In [1]: import numpy as np

In [2]: from numpy import linalg as LA

In [3]: np.set_printoptions(precision=2, suppress=True, linewidth=120, floatmode="fixed")

In [4]: rnd = lambda a: np.round(a, 2) + 0

In [5]: rng = np.random.default_rng(454)

In [6]: X = np.eye(4, dtype=int)[rng.permutation(4)] * np.array([3, 3, -1, -2])

In [7]: X
Out[7]: 
array([[ 0,  0, -1,  0],
       [ 0,  3,  0,  0],
       [ 0,  0,  0, -2],
       [ 3,  0,  0,  0]])

In [8]: proj = np.triu(np.array([[4, 2, 3, 0], [5, 1, 5, 2], [3, 1, 2, 3], [0, 2, 5, 5]]), 1) + np.eye(4)

In [9]: Y = proj @ X @ LA.inv(proj)

In [10]: Y
Out[10]: 
array([[   0.00,    6.00,  -31.00,   75.00],
       [   6.00,   -9.00,   27.00,  -73.00],
       [   9.00,  -18.00,   63.00, -155.00],
       [   3.00,   -6.00,   21.00,  -51.00]])

In [11]: LA.matrix_rank(Y)
Out[11]: np.int64(4)

In [12]: vec = np.array([3, 0, -2, -1])

In [13]: X @ np.eye(4)[0]
Out[13]: array([0.00, 0.00, 0.00, 3.00])

In [14]: X * vec
Out[14]: 
array([[0, 0, 2, 0],
       [0, 0, 0, 0],
       [0, 0, 0, 2],
       [9, 0, 0, 0]])

In [15]: F = np.load("case11.npy")

In [16]: F
Out[16]: 
array([[ 4.11, -2.35,  2.58],
       [ 5.27, -3.13,  2.13],
       [ 5.59, -3.03,  2.64],
       [ 1.13,  4.62, -2.18],
       [-0.62,  3.92, -0.50],
       [ 5.47, -3.20,  3.29],
       [ 5.95,  3.68, -2.48],
       [ 4.41, -2.16,  2.60],
       [ 3.25,  3.36, -1.93],
       [ 6.20, -4.44,  2.03],
       [-0.24,  4.98, -0.36],
       [ 5.33, -2.88,  2.23],
       [ 0.65,  3.68, -1.60],
       [ 1.93,  0.44, -2.18],
       [ 5.63, -2.20,  3.00],
       [ 4.80, -3.01,  4.82],
       [ 3.94,  4.16, -2.69],
       [ 4.78,  3.91, -0.61],
       [-0.28,  4.49, -0.96],
       [ 0.26,  4.88, -1.55]])

In [17]: labels = F[:, 1] > np.median(F[:, 1])

In [18]: f = F[labels].mean(axis=0) - F[~labels].mean(axis=0)

In [19]: (((F - F.mean(axis=0)) @ f > 0) == labels).mean()
Out[19]: np.float64(0.95)

In [20]: rnd(f)
Out[20]: array([-2.99,  6.76, -3.80])

In [21]: rnd(np.sort(LA.eigvals(X).real))
Out[21]: array([-0.91, -0.91,  1.82,  3.00])

In [22]: X @ X
Out[22]: 
array([[ 0,  0,  0,  2],
       [ 0,  9,  0,  0],
       [-6,  0,  0,  0],
       [ 0,  0, -3,  0]])

In [23]: np.flatnonzero(LA.matrix_power((X != 0) + (X.T != 0) + np.eye(4), 4)[0])
Out[23]: array([0, 2, 3])

In [24]: (LA.matrix_power((X != 0) + (X.T != 0) + np.eye(4), 4) > 0).astype(int)
Out[24]: 
array([[1, 0, 1, 1],
       [0, 1, 0, 0],
       [1, 0, 1, 1],
       [1, 0, 1, 1]])

In [25]: J = np.load("run2.npy")

In [26]: J
Out[26]: 
array([[ 1.52,  0.12,  2.58],
       [-2.47,  0.55, -3.78],
       [-6.85, -1.43, -5.05]])

In [27]: th = np.radians(180)

In [28]: Rm = np.eye(3)

In [29]: Rm[0, 0] = Rm[1, 1] = np.cos(th)

In [30]: Rm[0, 1], Rm[1, 0] = -np.sin(th), np.sin(th)

In [31]: rnd(Rm)
Out[31]: 
array([[-1.00,  0.00,  0.00],
       [ 0.00, -1.00,  0.00],
       [ 0.00,  0.00,  1.00]])

In [32]: Y = J @ Rm.T

In [33]: np.allclose(J @ J.T, Y @ Y.T)
Out[33]: True

In [34]: rnd(LA.det(Rm)), np.trace(Rm)
Out[34]: (np.float64(1.0), np.float64(-1.0))

In [35]: W1 = np.array([[2, -1], [1, 1], [-2, -1]])

In [36]: beta = np.array([1, -2])

In [37]: H = np.maximum(J @ W1 + beta, 0)

In [38]: rnd(H)
Out[38]: 
array([[0.00, 0.00],
       [4.17, 4.80],
       [0.00, 8.47]])

In [39]: rnd((H > 0).mean(axis=0))
Out[39]: array([0.33, 0.67])

In [40]: (H > 0).astype(int)
Out[40]: 
array([[0, 0],
       [1, 1],
       [0, 1]])

In [41]: Z = np.array([[1, -3], [-2, 1]])

In [42]: W1 @ Z
Out[42]: 
array([[ 4, -7],
       [-1, -2],
       [ 0,  5]])

In [43]: (H @ Z).round(6).argmax(axis=1)
Out[43]: array([0, 0, 1])

In [44]: W0 = np.load("x.npy")

In [45]: W0
Out[45]: 
array([[-0.12,  0.77,  1.33],
       [ 0.49,  2.37,  0.28],
       [ 1.66, -1.62, -2.53],
       [-2.31, -1.95, -0.30],
       [-1.16, -0.53, -2.15],
       [ 0.39,  2.28,  4.14],
       [ 0.65,  3.44,  3.62],
       [ 0.26, -3.37,  3.01],
       [-0.07,  2.98,  3.69],
       [ 0.74, -0.48,  1.36],
       [ 0.18, -4.37,  2.80],
       [-0.25,  0.62,  0.38],
       [ 1.00,  4.42,  0.04]])

In [46]: proj = W0 @ LA.solve(W0.T @ W0, W0.T)

In [47]: rnd(proj @ W0[:, 0])
Out[47]: array([-0.12,  0.49,  1.66, -2.31, -1.16,  0.39,  0.65,  0.26, -0.07,  0.74,  0.18, -0.25,  1.00])

In [48]: np.allclose(proj @ proj, proj)
Out[48]: True

In [49]: rnd(np.trace(proj))
Out[49]: np.float64(3.0)

In [50]: LA.matrix_rank(np.eye(13) - proj)
Out[50]: np.int64(10)

In [51]: rnd(LA.eigvalsh(proj))
Out[51]: array([0.00, 0.00, 0.00, 0.00, 0.00, 0.00, 0.00, 0.00, 0.00, 0.00, 1.00, 1.00, 1.00])

In [52]: def softmax(z):
    ...:     e = np.exp(z - z.max(axis=-1, keepdims=True))
    ...:     return e / e.sum(axis=-1, keepdims=True)
    ...: 

In [53]: rnd(softmax(W0[10] + -1))
Out[53]: array([0.07, 0.00, 0.93])

In [54]: rnd(softmax(W0[10]))
Out[54]: array([0.07, 0.00, 0.93])

In [55]: att = W0 @ W0.T / np.sqrt(3)

In [56]: softmax(att).round(6).argmax(axis=1)
Out[56]: array([ 6, 12,  2,  3,  4,  6,  6, 10,  6, 10, 10,  6, 12])

In [57]: rnd(softmax(att)[10] @ W0)
Out[57]: array([ 0.19, -4.27,  2.82])
